% ipython --no-banner

In [1]: import numpy as np

In [2]: from numpy import linalg as LA

In [3]: np.set_printoptions(precision=1, suppress=True, linewidth=140, legacy="1.25")

In [4]: E = 3 * np.eye(5) + np.eye(5, k=1)

In [5]: E
Out[5]: 
array([[3., 1., 0., 0., 0.],
       [0., 3., 1., 0., 0.],
       [0., 0., 3., 1., 0.],
       [0., 0., 0., 3., 1.],
       [0., 0., 0., 0., 3.]])

In [6]: f = np.array([2, -3, -1, 0, 0])

In [7]: Y = E + np.outer(f, np.eye(5)[2])

In [8]: LA.matrix_rank(LA.inv(Y) - LA.inv(E), tol=1e-8)
Out[8]: 1

In [9]: evals, evecs = LA.eig(E)

In [10]: E @ evecs[:, 0] - evals[0] * evecs[:, 0]
Out[10]: array([0., 0., 0., 0., 0.])

In [11]: np.sort(LA.eigvals(LA.inv(E)))
Out[11]: array([0.3, 0.3, 0.3, 0.3, 0.3])

In [12]: Y = LA.invert(E)
---------------------------------------------------------------------------
AttributeError                            Traceback (most recent call last)
Cell In[12], line 1
----> 1 Y = LA.invert(E)

AttributeError: module 'numpy.linalg' has no attribute 'invert'

In [13]: Y = LA.inv(E)

In [14]: print(np.round(LA.det(E) * LA.det(Y), 1))
1.0

In [15]: (np.abs(Y) > 1e-9).astype(int)
Out[15]: 
array([[1, 1, 1, 1, 1],
       [0, 1, 1, 1, 1],
       [0, 0, 1, 1, 1],
       [0, 0, 0, 1, 1],
       [0, 0, 0, 0, 1]])

In [16]: np.round(LA.cond(E), 1)
Out[16]: 1.8

In [17]: feats = np.load("layer19.npy")

In [18]: feats.round(1) + 0
Out[18]: 
array([[ 0.7, -0.3, -0.6, -0.3],
       [-0.3,  0.7, -0.6, -0.3],
       [-0.6, -0.6,  0. , -0.6],
       [-0.3, -0.3, -0.6,  0.7]])

In [19]: np.allclose(feats, feats.T)
Out[19]: True

In [20]: feats.inv()
---------------------------------------------------------------------------
AttributeError                            Traceback (most recent call last)
Cell In[20], line 1
----> 1 feats.inv()

AttributeError: 'numpy.ndarray' object has no attribute 'inv'

In [21]: (feats - feats.T) / 2
Out[21]: 
array([[0., 0., 0., 0.],
       [0., 0., 0., 0.],
       [0., 0., 0., 0.],
       [0., 0., 0., 0.]])

In [22]: round(float(LA.det(feats)), 1)
Out[22]: -1.0

In [23]: print(np.round((feats + feats.T) / 2, 1) + 0)
[[ 0.7 -0.3 -0.6 -0.3]
 [-0.3  0.7 -0.6 -0.3]
 [-0.6 -0.6  0.  -0.6]
 [-0.3 -0.3 -0.6  0.7]]

In [24]: evals, evecs = LA.eigh(feats)

In [25]: x0 = np.array([-1, -1, -2, -2])

In [26]: print(np.round(evecs * np.abs(evals) @ evecs.T, 1) + 0)
[[1. 0. 0. 0.]
 [0. 1. 0. 0.]
 [0. 0. 1. 0.]
 [0. 0. 0. 1.]]

In [27]: K = np.load("test18.npy")

In [28]: K
Out[28]: 
array([[ 3.1,  0.7,  1.6,  0.1,  0.6],
       [-2.5, -0.6, -0.4, -0.8, -0.3],
       [-3.4, -0.7,  0.5,  1.5,  1.1],
       [-2. , -0.4, -0.7, -0.3, -0.1],
       [ 3. ,  0.5,  1.1,  1. ,  0.5],
       [-4. , -0.8, -1. ,  0. , -0.8],
       [ 1.8,  0.3,  1. ,  1. ,  1. ],
       [-2.6, -0.6, -0.6, -0.1, -1.6],
       [-6.3, -1.3, -1.7,  1.2,  0.1],
       [-3.2, -0.7, -1.4, -0.2, -2.1],
       [-3.6, -0.8, -1.7,  0. , -1. ],
       [ 6. ,  1.2, -0.1,  1.5, -1.5],
       [ 6.7,  1.4, -0.4,  0.6,  1. ],
       [-9.5, -1.9, -0.4,  0.2,  1.7],
       [-4.1, -0.8, -0.8,  0.3,  0.2],
       [-4.5, -0.9,  1.7,  1.3, -1.5],
       [-4.5, -1. , -1.2, -0.9, -0.7],
       [-4.2, -0.9, -1.6,  0.7, -1.2],
       [ 6.1,  1.1,  0.4,  0. ,  1.1]])

In [29]: Xc = K - K.mean(axis=1)
---------------------------------------------------------------------------
ValueError                                Traceback (most recent call last)
Cell In[29], line 1
----> 1 Xc = K - K.mean(axis=1)

ValueError: operands could not be broadcast together with shapes (19,5) (19,) 

In [30]: Xc = K - K.mean(axis=0)

In [31]: U, sig, VT = LA.svd(Xc, full_matrices=False)

In [32]: np.searchsorted(np.cumsum(sig ** 2) / (sig ** 2).sum(), 0.9) + 1
Out[32]: 2

In [33]: np.round(np.abs(VT[-1]), 1) + 0
Out[33]: array([0.2, 1. , 0. , 0. , 0. ])

In [34]: np.round(sig ** 2 / (sig ** 2).sum(), 1) + 0
Out[34]: array([0.9, 0.1, 0. , 0. , 0. ])

In [35]: LA.matrix_rank(Xc)
Out[35]: 5

In [36]: print(round((sig ** 2).sum() ** 2 / (sig ** 4).sum(), 1))
1.2

In [37]: (np.sign(U[:, 0]) == np.sign(U[0, 0])).astype(int)
Out[37]: array([1, 0, 0, 0, 1, 0, 1, 0, 0, 0, 0, 1, 1, 0, 0, 0, 0, 0, 1])

In [38]: np.abs(U[:, 0]).argmax()
Out[38]: 12

In [39]: np.round(np.abs(LA.svd(K)[2][-1]), 1) + 0
Out[39]: array([0.2, 1. , 0. , 0. , 0. ])

In [40]: LA.cond(K) > 100
Out[40]: False

In [41]: round(np.log10(LA.cond(K)))
Out[41]: 2

In [42]: print(np.argsort(-LA.norm(K, axis=0).round(6), kind="stable")[:3])
[0 4 2]

In [43]: W0 = np.loadtxt("x.csv", delimiter=",")

In [44]: W0
Out[44]: 
array([[-37.8,  19.9,  29.9,  38.9],
       [-39.4,  19.1,  32. ,  41.7],
       [-38.6,  19.8,  29.9,  39.3],
       [-39.7,  20. ,  30. ,  39.9],
       [-39.8,  19.4,  29.2,  37.7],
       [-39.4,  20.7,  31.5,  39.3],
       [-39.7,  21. ,  29.2,  42.1],
       [-39.7,  20.7,  29.2,  38.6],
       [-39.4,  19.4,  29.6,  40. ],
       [-39.4,  20.4,  30.2,  39.2],
       [-38.8,  18.7,  29.1,  40.1],
       [-40.4,  21.6,  29.8,  39.1],
       [-38.9,  20.4,  31.1,  38.3],
       [-38.6,  19.9,  31.1,  39.1],
       [-40.3,  21.3,  30.4,  40.2],
       [-39.6,  19.7,  30.1,  40.7],
       [-39.7,  19.2,  30.3,  40.1],
       [-40.1,  19.8,  28.5,  41.2],
       [-38.7,  18.4,  31. ,  39.2],
       [-38.6,  19.6,  29.2,  39.2],
       [-39.5,  18.9,  29.2,  39.6]])

In [45]: x0 = np.array([-1, 0, 2, 0])

In [46]: rhs = W0 @ x0

In [47]: np.round(LA.pinv(W0) @ W0, 1) + 0
Out[47]: 
array([[1., 0., 0., 0.],
       [0., 1., 0., 0.],
       [0., 0., 1., 0.],
       [0., 0., 0., 1.]])

In [48]: rng = np.random.default_rng(583)

In [49]: rhs = rhs + 0.3 * rng.normal(size=21)

In [50]: rhs
Out[50]: 
array([ 98.1, 103.7,  97.9,  99.6,  98.6, 102.3,  98.2,  98.3,  98.6, 100.1,  97.2,  99.8, 101.9, 101.2, 101.2,  99.7, 100.7,  97.6, 100.6,
        96.9,  97.8])

In [51]: b, *_ = LA.lstsq(W0, rhs)

In [52]: print(round(LA.norm(rhs - W0 @ b), 1))
1.4

In [53]: np.round(W0.T @ (rhs - W0 @ b), 1) + 0
Out[53]: array([0., 0., 0., 0.])
